$ python -q
>>> import numpy as np
>>> np.set_printoptions(precision=2, suppress=True, linewidth=140, floatmode="fixed")
>>> f = np.array([6, -3, 4, 6, 0, 6]) + 0.5
>>> W0 = np.eye(6) - 2 * np.outer(f, f) / (f @ f)
>>> W0
array([[ 0.45,  0.21, -0.38, -0.55, -0.04, -0.55],
       [ 0.21,  0.92,  0.15,  0.21,  0.02,  0.21],
       [-0.38,  0.15,  0.74, -0.38, -0.03, -0.38],
       [-0.55,  0.21, -0.38,  0.45, -0.04, -0.55],
       [-0.04,  0.02, -0.03, -0.04,  1.00, -0.04],
       [-0.55,  0.21, -0.38, -0.55, -0.04,  0.45]])
>>> # keeps lengths
>>> x0 = np.array([-6, -4, -6, -2, -8, -2])
>>> rhs = W0 @ x0
>>> c, lr = np.zeros(6), 1 / np.linalg.norm(W0, 2) ** 2
>>> for i in range(15):
...     c -= lr * W0.T @ (W0 @ c - rhs)
...     if i % 5 == 0: print(i, round(np.linalg.norm(W0 @ c - rhs), 2))
... 
0 0.0
5 0.0
10 0.0
>>> round(np.linalg.cond(W0), 2)
np.float64(1.0)
>>> Z = np.array([[1, 3, 2, -2, 2, -2, 2, -1],
...     [-2, 0, -3, 3, 2, -2, 2, 3],
...     [-3, 1, 2, 3, 1, 0, 3, -1],
...     [2, -3, -2, 2, 1, 0, 1, -3]])
>>> rng = np.random.default_rng(127)
>>> E = rng.normal(size=(32, 4)) @ Z + np.array([5, 5, 1, 1, 1, 0, 4, 3])
>>> E
array([[  4.71,   2.08,   5.16,  -0.87,  -5.91,   6.89,  -2.00,   0.11],
       [ -5.86,   4.79,  -2.46,  10.09,   0.64,   0.22,   5.89,  12.24],
       [  3.80,   6.04,   4.43,  -0.04,  -0.89,   1.92,   3.07,   2.03],
       [  1.23,   5.98,  -0.22,   3.51,   1.46,  -0.79,   4.98,   7.06],
       [  0.39,   1.72,  -3.35,   7.77,   0.82,   0.66,   4.78,   6.62],
       [  7.16,   5.34,  -4.16,   2.33,   6.29,  -5.25,   7.75,   4.55],
       [  4.91,  -0.78,  -5.83,   5.89,   0.85,   0.49,   3.07,   4.73],
       [  8.31,   6.39,   3.76,  -3.21,   0.75,   0.09,   3.17,  -0.03],
       [  5.24,   9.60,   2.18,  -5.75,  -0.78,  -0.91,  -0.01,   8.93],
       [  4.63,   1.79,  -3.78,   8.21,   5.74,  -2.74,   9.71,   1.01],
       [ 10.22,   0.66,  -4.63,   0.20,   1.42,  -0.68,   1.85,   2.25],
       [ -0.52,   3.09,   1.73,   7.53,   0.08,   2.34,   5.98,   2.73],
       [  3.98,  18.58,   9.26,  -6.39,   6.51,  -6.76,   9.86,   5.10],
       [  5.33,   4.70,   1.91,   1.65,   1.45,   0.20,   5.08,   0.86],
       [  5.77,  -4.55, -11.80,  11.08,   4.21,  -1.77,   6.12,   4.32],
       [  3.46,   3.12,   0.16,   4.38,   1.05,   0.78,   5.06,   2.28],
       [  8.92,   1.03,   1.81,   1.73,   0.67,   2.06,   4.28,  -4.59],
       [  2.64,  16.87,  13.04,  -4.24,   4.50,  -3.25,  10.22,   0.26],
       [  4.50,   4.64,   3.90,  -0.38,  -2.16,   3.06,   1.45,   1.77],
       [  5.04,   1.17,   2.02,   0.79,  -4.12,   5.16,  -0.80,   1.32],
       [  9.10,   1.12,  -0.27,   5.12,   5.15,  -1.27,   9.29,  -5.87],
       [ 10.50,  -2.81,  -3.46,   1.99,  -0.88,   2.74,   0.73,  -1.83],
       [  6.59,   5.15,  -0.17,  -2.04,  -0.25,   0.02,   1.07,   5.21],
       [ 14.20,   5.69,   3.23,  -9.96,  -1.44,   0.83,  -1.93,  -0.72],
       [  8.18,   8.83,   5.61,  -1.03,   5.53,  -3.11,   9.56,  -3.61],
       [  5.28,   4.93,  -6.15,   3.28,   5.42,  -5.08,   6.47,   8.25],
       [  8.06,   1.16,   2.05,  -1.81,  -3.94,   4.74,  -1.65,  -0.17],
       [  0.87,   7.01,   2.95,   2.46,   0.45,   0.46,   4.81,   5.27],
       [  4.42,  10.09,   3.72,   0.16,   5.07,  -3.77,   8.82,   2.54],
       [  7.16,  -1.39,  -7.44,   5.82,   2.66,  -1.04,   4.21,   3.47],
       [  8.80,   9.71,   5.33,  -7.45,   0.30,  -0.81,   1.65,   2.41],
       [  5.03,   7.50,   4.24,  -0.23,   1.96,  -0.60,   5.76,   1.06]])
>>> # null space of dimension 3
>>> left, sig, Vh = np.linalg.svd(E)
>>> V = Vh[:(sig > 1e-8).sum()]
>>> x0 = E[16] + 5 * E[29] + rng.integers(2) * np.eye(8)[5]
>>> x0
array([ 44.73,  -5.95, -35.40,  30.84,  13.96,  -3.16,  25.34,  12.74])
>>> np.diag(V.T @ V)
array([0.94, 0.56, 0.61, 0.71, 0.37, 0.48, 0.51, 0.82])
>>> np.round(np.linalg.norm(x0 - V.T @ V @ x0), 2)
np.float64(0.0)
>>> np.linalg.matrix_rank(np.vstack([E, x0]))
np.int64(5)
